$ python -q
>>> import numpy as np
>>> import numpy.linalg as la
>>> np.set_printoptions(suppress=True, linewidth=160)
>>> rnd = lambda a: np.round(a, 1) + 0
>>> X = np.load("case18.npy")
>>> X
array([[-2.1, -0.2,  1.3, -0.1,  1.4,  2.1, -0.6, -0.2, -1.2, -1.9, -1.9, -1.2],
       [ 1.1, -1.3, -0.3, -0.4,  1.4, -0.4, -0.1,  0.8,  1.3, -0.1, -0.1,  0.1],
       [ 0.9, -1.4,  0. , -0.2,  2.1, -0.5, -0.7,  0.6,  0.7,  0. ,  0.2,  0.3],
       [ 0.8, -2.3,  0.4, -1.1,  0.4, -0.2,  2. ,  1.8, -0.1,  0.5,  0.1,  0.6],
       [ 0.5,  0.8,  1.5,  0.8, -0.8,  0.1,  0.2, -0.4,  0.1,  1.5, -0.7,  0.5],
       [-1. ,  1.2, -0.9, -0.5,  0.6, -1.3,  0.3,  0. , -0.9, -0.1,  0.3, -1.7],
       [ 0.8, -1.2, -0.3,  0.9, -0.5,  0. , -0.5, -0.2,  1.2,  0.7,  0. ,  1.2],
       [ 1.2,  0.7, -1.4,  0.7,  0.1,  0.1,  0.6, -2. ,  0.2,  1. , -0.1, -0.9]])
>>> rng = np.random.default_rng(365)
>>> other = X + rng.integers(-2, 3, (8, 6)) @ rng.integers(-2, 3, (6, 12))
>>> rnd(other)
array([[ -3.1,  -0.2,  -0.7,  -4.1,   0.4,  10.1,  -2.6,  -4.2,  -1.2,  -5.9,  -2.9,   3.8],
       [  5.1,  -2.3,   7.7,  -4.4,  -2.6,  -1.4,   1.9,  10.8,  -1.7,  -2.1,  -0.1,   3.1],
       [ -3.1,   3.6, -16. ,  10.8,   4.1,  -7.5,  -1.7, -10.4,   7.7,   9. ,  -5.8,  -9.7],
       [ -0.2,  -7.3,   8.4,  -4.1,   1.4,   4.8,   6. ,   3.8,  -4.1,  -2.5,   4.1,   3.6],
       [  2.5,  -4.2,   9.5,   4.8,   0.2,  -5.9,   8.2,   2.6,  -3.9,   5.5,   0.3,  -5.5],
       [  2. ,   5.2,  -0.9,  -4.5,  -2.4,   2.7,  -0.7,   1. ,   0.1,  -6.1,   0.3,   1.3],
       [ -1.2,   5.8, -10.3,   4.9,  -4.5,  -1. ,   0.5,  -1.2,   7.2,   2.7,  -5. ,  -1.8],
       [  0.2,   6.7,   0.6,   0.7,   0.1,   7.1,   8.6,  -3. ,   3.2,  -9. ,   7.9,  -2.9]])
>>> la.matrix_rank(other - X, tol=1e-8)
np.int64(6)
>>> rnd(la.svd(other - X, compute_uv=False))
array([37.6, 23. , 16.8, 12.8,  5.6,  3.8,  0. ,  0. ])
>>> labels = rng.integers(0, 2, 16)
>>> E = (labels[:, None] == labels) * -3 + np.eye(16)
>>> print(E)
[[-2.  0.  0.  0. -3.  0. -3. -3. -3.  0.  0. -3.  0. -3. -3.  0.]
 [ 0. -2. -3. -3.  0. -3.  0.  0.  0. -3. -3.  0. -3.  0.  0. -3.]
 [ 0. -3. -2. -3.  0. -3.  0.  0.  0. -3. -3.  0. -3.  0.  0. -3.]
 [ 0. -3. -3. -2.  0. -3.  0.  0.  0. -3. -3.  0. -3.  0.  0. -3.]
 [-3.  0.  0.  0. -2.  0. -3. -3. -3.  0.  0. -3.  0. -3. -3.  0.]
 [ 0. -3. -3. -3.  0. -2.  0.  0.  0. -3. -3.  0. -3.  0.  0. -3.]
 [-3.  0.  0.  0. -3.  0. -2. -3. -3.  0.  0. -3.  0. -3. -3.  0.]
 [-3.  0.  0.  0. -3.  0. -3. -2. -3.  0.  0. -3.  0. -3. -3.  0.]
 [-3.  0.  0.  0. -3.  0. -3. -3. -2.  0.  0. -3.  0. -3. -3.  0.]
 [ 0. -3. -3. -3.  0. -3.  0.  0.  0. -2. -3.  0. -3.  0.  0. -3.]
 [ 0. -3. -3. -3.  0. -3.  0.  0.  0. -3. -2.  0. -3.  0.  0. -3.]
 [-3.  0.  0.  0. -3.  0. -3. -3. -3.  0.  0. -2.  0. -3. -3.  0.]
 [ 0. -3. -3. -3.  0. -3.  0.  0.  0. -3. -3.  0. -2.  0.  0. -3.]
 [-3.  0.  0.  0. -3.  0. -3. -3. -3.  0.  0. -3.  0. -2. -3.  0.]
 [-3.  0.  0.  0. -3.  0. -3. -3. -3.  0.  0. -3.  0. -3. -2.  0.]
 [ 0. -3. -3. -3.  0. -3.  0.  0.  0. -3. -3.  0. -3.  0.  0. -2.]]
>>> f = np.array([3, 2, 0, -1, -1, -3, -3, -2, 0, -3, 1, 0, 3, 2, -2, -1])
>>> other = E + np.outer(f, np.eye(16)[9])
>>> print(la.matrix_rank(la.inv(other) - la.inv(E), tol=1e-8))
1
>>> la.matrix_rank(other - E)
np.int64(1)
>>> f = np.array([6, 6, 4])
>>> print(np.correlate(E[10], E[6], "full"))
[ 0.  0.  9. 18. 18. 18. 18. 18.  9. 27. 33. 30. 30. 36. 30.  0. 45. 33. 21. 22. 27. 12.  9. 18. 15.  6.  9.  9.  0.  0.  9.]
>>> print(np.cross(E[10, :3], E[6, :3]))
[ 0.  9. -9.]
>>> U, sigma, Vt = la.svd(E)
>>> rnd(sigma)
array([23., 23.,  1.,  1.,  1.,  1.,  1.,  1.,  1.,  1.,  1.,  1.,  1.,  1.,  1.,  1.])
>>> np.argmax(sigma[:-1] / (sigma[1:] + 1e-6)) + 1
np.int64(2)
>>> other = U[:, :2] @ np.diag(sigma[:2]) @ Vt[:2]
>>> rnd(np.abs(E - other).max())
np.float64(0.9)
>>> print(la.matrix_rank(E, rtol=0.05))
2
>>> la.matrix_rank(other)
np.int64(2)
>>> F = np.load("block16.npy")
>>> rnd(F)
array([[-0.2,  0.1,  0.3,  0.3, -0.4,  0.4,  0.7],
       [ 0.5, -0.1, -0.1, -0.7, -0.5,  0.3,  0. ],
       [-0.3, -0.2, -0.8, -0.2,  0. , -0.2,  0.4],
       [ 0.4,  0. ,  0.1, -0.2,  0.7,  0.1,  0.5],
       [ 0.4,  0.5, -0.5,  0.4, -0.1,  0.2,  0. ],
       [ 0.5, -0.4,  0. ,  0.3, -0.3, -0.6,  0.2],
       [ 0. , -0.7, -0.1,  0.3,  0.1,  0.6, -0.2]])
>>> U, sigma, Vt = la.svd(F, full_matrices=False)
>>> U.shape, sigma.shape, Vt.shape
((7, 7), (7,), (7, 7))
>>> rnd(Vt @ Vt.T)
array([[1., 0., 0., 0., 0., 0., 0.],
       [0., 1., 0., 0., 0., 0., 0.],
       [0., 0., 1., 0., 0., 0., 0.],
       [0., 0., 0., 1., 0., 0., 0.],
       [0., 0., 0., 0., 1., 0., 0.],
       [0., 0., 0., 0., 0., 1., 0.],
       [0., 0., 0., 0., 0., 0., 1.]])
>>> rnd(U.T @ F @ Vt.T)
array([[1., 0., 0., 0., 0., 0., 0.],
       [0., 1., 0., 0., 0., 0., 0.],
       [0., 0., 1., 0., 0., 0., 0.],
       [0., 0., 0., 1., 0., 0., 0.],
       [0., 0., 0., 0., 1., 0., 0.],
       [0., 0., 0., 0., 0., 1., 0.],
       [0., 0., 0., 0., 0., 0., 1.]])
>>> vec = np.array([0, 1, 3, 3, 0, 1, 2])
>>> rnd(np.sort(np.abs(np.degrees(np.angle(la.eigvals(F))))))
array([  0. ,  78.2,  78.2, 139.1, 139.1, 176. , 176. ])
>>> print(rnd(np.abs(la.eigvals(F))))
[1. 1. 1. 1. 1. 1. 1.]
>>> rnd(la.norm(vec)), rnd(la.norm(F @ vec))
(np.float64(4.9), np.float64(4.9))
>>> rnd(la.inv(F))
array([[-0.2,  0.5, -0.3,  0.4,  0.4,  0.5,  0. ],
       [ 0.1, -0.1, -0.2,  0. ,  0.5, -0.4, -0.7],
       [ 0.3, -0.1, -0.8,  0.1, -0.5,  0. , -0.1],
       [ 0.3, -0.7, -0.2, -0.2,  0.4,  0.3,  0.3],
       [-0.4, -0.5,  0. ,  0.7, -0.1, -0.3,  0.1],
       [ 0.4,  0.3, -0.2,  0.1,  0.2, -0.6,  0.6],
       [ 0.7,  0. ,  0.4,  0.5,  0. ,  0.2, -0.2]])
>>> 7 - la.matrix_rank(F - np.eye(7), tol=1e-8)
np.int64(1)
>>> print([p for p in range(1, 25) if np.allclose(la.matrix_power(F, p), np.eye(7))])
[]
